$ ipython --no-banner

In [1]: import numpy as np

In [2]: np.set_printoptions(precision=2, suppress=True, linewidth=140, legacy="1.25")

In [3]: tidy = lambda a: np.round(a, 2) + 0

In [4]: m1 = np.load("a.npy")

In [5]: m1
Out[5]: 
array([[22, 13, 10],
       [13,  9,  7],
       [10,  7,  6]])

In [6]: out = np.array([[5, 4], [4, 2], [4, 5]])

In [7]: np.linalg.matrix_rank(m1 @ out)
Out[7]: 2

In [8]: np.einsum("ik,kj->ij", m1, out)
Out[8]: 
array([[202, 164],
       [129, 105],
       [102,  84]])

In [9]: out.T @ m1.T
Out[9]: 
array([[202, 129, 102],
       [164, 105,  84]])

In [10]: np.einsum("ij->j", m1)
Out[10]: array([45, 29, 23])

In [11]: x0 = np.array([2, 1, 3])

In [12]: target = m1 @ x0

In [13]: beta, lr = np.zeros(3), 1 / np.linalg.norm(m1, 2) ** 2

In [14]: for i in range(50):
    ...:     beta -= lr * m1.T @ (m1 @ beta - target)
    ...:     if i % 10 == 0: print(i, round(np.linalg.norm(m1 @ beta - target), 2))
    ...: 
0 1.87
10 1.83
20 1.8
30 1.76
40 1.73

In [15]: tidy(beta)
Out[15]: array([2.44, 1.63, 1.31])

In [16]: mat = np.load("mat.npy")

In [17]: mat
Out[17]: 
array([[ 2,  3,  4,  5,  6],
       [ 7,  8,  9, 10, 11],
       [12, 13, 14, 15, 16],
       [17, 18, 19, 20, 21]])

In [18]: left, sigma, Vh = np.linalg.svd(mat)

In [19]: evecs = Vh[:(sigma > 1e-8).sum()]

In [20]: rng = np.random.default_rng(707)

In [21]: x0 = mat[0] + 2 * mat[3] + rng.integers(2) * np.eye(5)[2]

In [22]: x0
Out[22]: array([36., 39., 42., 45., 48.])

In [23]: np.allclose(evecs.T @ evecs @ x0, x0)
Out[23]: True

In [24]: np.linalg.matrix_rank(np.vstack([mat, x0]))
Out[24]: 2

In [25]: tidy(np.linalg.norm(x0 - evecs.T @ evecs @ x0))
Out[25]: 0.0

In [26]: np.abs(np.diag(np.linalg.qr(mat)[1])) > 1e-9
Out[26]: array([ True,  True, False, False])

In [27]: try:
    ...:     np.linalg.inv(mat)
    ...: except np.linalg.LinAlgError as e:
    ...:     print("failed:", e)
    ...: 
failed: Last 2 dimensions of the array must be square

In [28]: M = np.load("w.npy")

In [29]: tidy(M)
Out[29]: 
array([[-0.89,  0.18,  2.05,  0.02],
       [ 0.18, -0.85,  0.15, -0.33],
       [ 2.05,  0.15,  1.87,  0.31],
       [ 0.02, -0.33,  0.31, -0.13]])

In [30]: np.linalg.cond(M) > 100
Out[30]: True

In [31]: np.argsort(-np.linalg.norm(M, axis=0).round(6), kind="stable")[:3]
Out[31]: array([2, 0, 1])

In [32]: [round(float(x), 2) for x in np.linalg.svd(M, compute_uv=False)[:3]]
Out[32]: [3.0, 2.0, 1.0]

In [33]: rk = np.linalg.matrix_rank(mat)

In [34]: rk
Out[34]: 2

In [35]: ns = np.linalg.svd(mat)[2][rk:].T

In [36]: np.allclose(mat @ ns, 0)
Out[36]: True

In [37]: [int(np.linalg.matrix_rank(np.delete(mat, i, axis=0))) for i in range(4)]
Out[37]: [2, 2, 2, 2]

In [38]: ns.shape
Out[38]: (5, 3)

In [39]: tidy(ns @ ns.T)
Out[39]: 
array([[ 0.4, -0.4, -0.2,  0. ,  0.2],
       [-0.4,  0.7, -0.2, -0.1,  0. ],
       [-0.2, -0.2,  0.8, -0.2, -0.2],
       [ 0. , -0.1, -0.2,  0.7, -0.4],
       [ 0.2,  0. , -0.2, -0.4,  0.4]])

In [40]: tidy(mat @ ns)
Out[40]: 
array([[0., 0., 0.],
       [0., 0., 0.],
       [0., 0., 0.],
       [0., 0., 0.]])
